$ python -q
>>> import numpy as np
>>> from numpy import linalg as LA
>>> np.set_printoptions(suppress=True, linewidth=200)
>>> feats = np.array([[-0.8, 1.0, 1.0, 1.6],
...     [0.3, 0.0, -0.9, 0.6],
...     [-1.5, -0.2, 0.0, -0.9],
...     [0.0, -1.0, -0.1, 0.1],
...     [-1.7, -1.4, -0.1, -0.4],
...     [-0.6, 0.1, -0.2, -2.4],
...     [-1.0, -0.4, 1.8, 1.0],
...     [0.3, 0.9, -1.1, 0.4],
...     [-0.6, 0.6, 0.7, 0.3],
...     [-0.9, -0.1, -1.5, -0.7]])
>>> feats[:, 3] *= 3
>>> feats.round(3)
array([[-0.8,  1. ,  1. ,  4.8],
       [ 0.3,  0. , -0.9,  1.8],
       [-1.5, -0.2,  0. , -2.7],
       [ 0. , -1. , -0.1,  0.3],
       [-1.7, -1.4, -0.1, -1.2],
       [-0.6,  0.1, -0.2, -7.2],
       [-1. , -0.4,  1.8,  3. ],
       [ 0.3,  0.9, -1.1,  1.2],
       [-0.6,  0.6,  0.7,  0.9],
       [-0.9, -0.1, -1.5, -2.1]])
>>> round(float(np.abs(feats).max()), 3)
7.2
>>> np.round(feats.sum(axis=1), 3)
array([ 6. ,  1.2, -4.4, -0.8, -4.4, -7.9,  3.4,  1.3,  1.6, -4.6])
>>> np.zeros(10, 4)
Traceback (most recent call last):
  File "<python-input-8>", line 1, in <module>
    np.zeros(10, 4)
    ~~~~~~~~^^^^^^^
TypeError: Cannot interpret '4' as a data type
>>> np.round(feats - feats[0], 3)
array([[  0. ,   0. ,   0. ,   0. ],
       [  1.1,  -1. ,  -1.9,  -3. ],
       [ -0.7,  -1.2,  -1. ,  -7.5],
       [  0.8,  -2. ,  -1.1,  -4.5],
       [ -0.9,  -2.4,  -1.1,  -6. ],
       [  0.2,  -0.9,  -1.2, -12. ],
       [ -0.2,  -1.4,   0.8,  -1.8],
       [  1.1,  -0.1,  -2.1,  -3.6],
       [  0.2,  -0.4,  -0.3,  -3.9],
       [ -0.1,  -1.1,  -2.5,  -6.9]])
>>> LA.matrix_rank(feats)
np.int64(4)
>>> np.round(feats.sum(axis=0), 3)
array([-6.5, -0.5, -0.4, -1.2])
>>> C2 = np.cov(feats, rowvar=False)
>>> C2.round(3)
array([[ 0.474,  0.211, -0.249,  0.56 ],
       [ 0.211,  0.592,  0.007,  0.73 ],
       [-0.249,  0.007,  1.005,  1.391],
       [ 0.56 ,  0.73 ,  1.391, 11.384]])
>>> np.round(LA.eigvalsh(C2)[::-1], 3)
array([11.641,  1.059,  0.531,  0.224])
>>> np.argwhere(np.triu(np.abs(np.corrcoef(feats.T)) > 0.8, 1))
array([], shape=(0, 2), dtype=int64)
>>> np.round(np.polyfit(feats[:, 3], feats[:, 0], 1), 3)
array([ 0.049, -0.644])
>>> np.median(feats, axis=0)
array([-0.7 , -0.05, -0.1 ,  0.6 ])
>>> round(LA.eigvals(C2).sum().real, 3)
np.float64(13.454)
>>> np.round(LA.det(2 * C2), 3), round(LA.det(C2), 3)
(np.float64(23.461), np.float64(1.466))
>>> round(LA.det(C2[::-1]), 3)
np.float64(1.466)
>>> np.round(np.poly(C2), 3)
array([  1.   , -13.454,  22.032, -10.817,   1.466])
>>> np.round(LA.eigvals(C2), 3)
array([11.641,  1.059,  0.224,  0.531])
>>> np.round(np.kron(np.eye(2, dtype=int), C2), 3)
array([[ 0.474,  0.211, -0.249,  0.56 ,  0.   ,  0.   , -0.   ,  0.   ],
       [ 0.211,  0.592,  0.007,  0.73 ,  0.   ,  0.   ,  0.   ,  0.   ],
       [-0.249,  0.007,  1.005,  1.391, -0.   ,  0.   ,  0.   ,  0.   ],
       [ 0.56 ,  0.73 ,  1.391, 11.384,  0.   ,  0.   ,  0.   ,  0.   ],
       [ 0.   ,  0.   , -0.   ,  0.   ,  0.474,  0.211, -0.249,  0.56 ],
       [ 0.   ,  0.   ,  0.   ,  0.   ,  0.211,  0.592,  0.007,  0.73 ],
       [-0.   ,  0.   ,  0.   ,  0.   , -0.249,  0.007,  1.005,  1.391],
       [ 0.   ,  0.   ,  0.   ,  0.   ,  0.56 ,  0.73 ,  1.391, 11.384]])
>>> round(float(LA.det(C2.T)), 3)
1.466
>>> np.round(np.einsum("ij,ji->", C2, C2), 3)
np.float64(136.957)
>>> out = feats / LA.norm(feats, axis=1, keepdims=True)
>>> C2 = out @ out.T
>>> np.argwhere(np.triu(np.abs(C2) > 0.95, 1))
array([], shape=(0, 2), dtype=int64)
>>> np.round(LA.norm(out, axis=1), 3)
array([1., 1., 1., 1., 1., 1., 1., 1., 1., 1.])
>>> out = np.array([[1, -8, -5, -6, 4, -4, -8, -3, 0, 5],
...     [-8, -8, -4, -3, 9, 8, 6, -6, 8, 8],
...     [9, 6, 7, -2, -3, 7, -4, 4, 3, -2],
...     [0, 0, 6, 5, -8, 0, -3, 6, 1, 8],
...     [-8, -4, 4, 4, 1, -6, 5, 5, -7, 5],
...     [-1, -6, -2, 8, 6, -6, -1, -7, 0, 6],
...     [5, 8, 0, 2, 3, -7, -6, -5, -4, 6],
...     [0, -6, -1, -6, -9, -2, -5, 4, -9, -7],
...     [-5, 3, 1, -8, -1, -5, 9, -9, 7, 3],
...     [7, -5, 4, -2, 6, 2, 0, -2, 1, 8]])
>>> m1 = out + out.T
>>> m1
array([[  2, -16,   4,  -6,  -4,  -5,  -3,  -3,  -5,  12],
       [-16, -16,   2,  -3,   5,   2,  14, -12,  11,   3],
       [  4,   2,  14,   4,   1,   5,  -4,   3,   4,   2],
       [ -6,  -3,   4,  10,  -4,   8,  -1,   0,  -7,   6],
       [ -4,   5,   1,  -4,   2,   0,   8,  -4,  -8,  11],
       [ -5,   2,   5,   8,   0, -12,  -8,  -9,  -5,   8],
       [ -3,  14,  -4,  -1,   8,  -8, -12, -10,   5,   6],
       [ -3, -12,   3,   0,  -4,  -9, -10,   8, -18,  -9],
       [ -5,  11,   4,  -7,  -8,  -5,   5, -18,  14,   4],
       [ 12,   3,   2,   6,  11,   8,   6,  -9,   4,  16]])
>>> np.round(np.abs(LA.eigvals(m1)).max(), 3)
np.float64(44.585)
>>> np.allclose(m1 @ m1.T, m1.T @ m1)
True
>>> LA.matrix_power(m1, 2)
array([[ 540,  195,  -14,   78,   92,  162, -119,  247,  -54,   45],
       [ 195, 1024, -107,   45,  113,  -25, -132, -253,  335,  101],
       [ -14, -107,  303,   90,  -60,   27,  -26,  -69,  -13,  154],
       [  78,   45,   90,  327,   79,  119, -133,   92, -144,   69],
       [  92,  113,  -60,   79,  327,  103,   68, -120,  135,  195],
       [ 162,  -25,   27,  119,  103,  496,  320,  140,  155,   49],
       [-119, -132,  -26, -133,   68,  320,  655, -235,  350,  150],
       [ 247, -253,  -69,   92, -120,  140, -235,  828, -510, -530],
       [ -54,  335,  -13, -144,  135,  155,  350, -510,  861,  123],
       [  45,  101,  154,   69,  195,   49,  150, -530,  123,  767]])
>>> np.allclose(m1, m1.T)
True
>>> (m1 + m1.T) / 2
array([[  2., -16.,   4.,  -6.,  -4.,  -5.,  -3.,  -3.,  -5.,  12.],
       [-16., -16.,   2.,  -3.,   5.,   2.,  14., -12.,  11.,   3.],
       [  4.,   2.,  14.,   4.,   1.,   5.,  -4.,   3.,   4.,   2.],
       [ -6.,  -3.,   4.,  10.,  -4.,   8.,  -1.,   0.,  -7.,   6.],
       [ -4.,   5.,   1.,  -4.,   2.,   0.,   8.,  -4.,  -8.,  11.],
       [ -5.,   2.,   5.,   8.,   0., -12.,  -8.,  -9.,  -5.,   8.],
       [ -3.,  14.,  -4.,  -1.,   8.,  -8., -12., -10.,   5.,   6.],
       [ -3., -12.,   3.,   0.,  -4.,  -9., -10.,   8., -18.,  -9.],
       [ -5.,  11.,   4.,  -7.,  -8.,  -5.,   5., -18.,  14.,   4.],
       [ 12.,   3.,   2.,   6.,  11.,   8.,   6.,  -9.,   4.,  16.]])
>>> np.trace(m1)
np.int64(26)
>>> np.round(np.sort(np.abs(LA.eigvals(m1))), 3)
array([ 4.144,  8.415,  9.814, 16.744, 17.837, 18.893, 29.426, 30.96 , 34.292, 44.585])
>>> LA.determinant(m1)
Traceback (most recent call last):
  File "<python-input-40>", line 1, in <module>
    LA.determinant(m1)
    ^^^^^^^^^^^^^^
AttributeError: module 'numpy.linalg' has no attribute 'determinant'
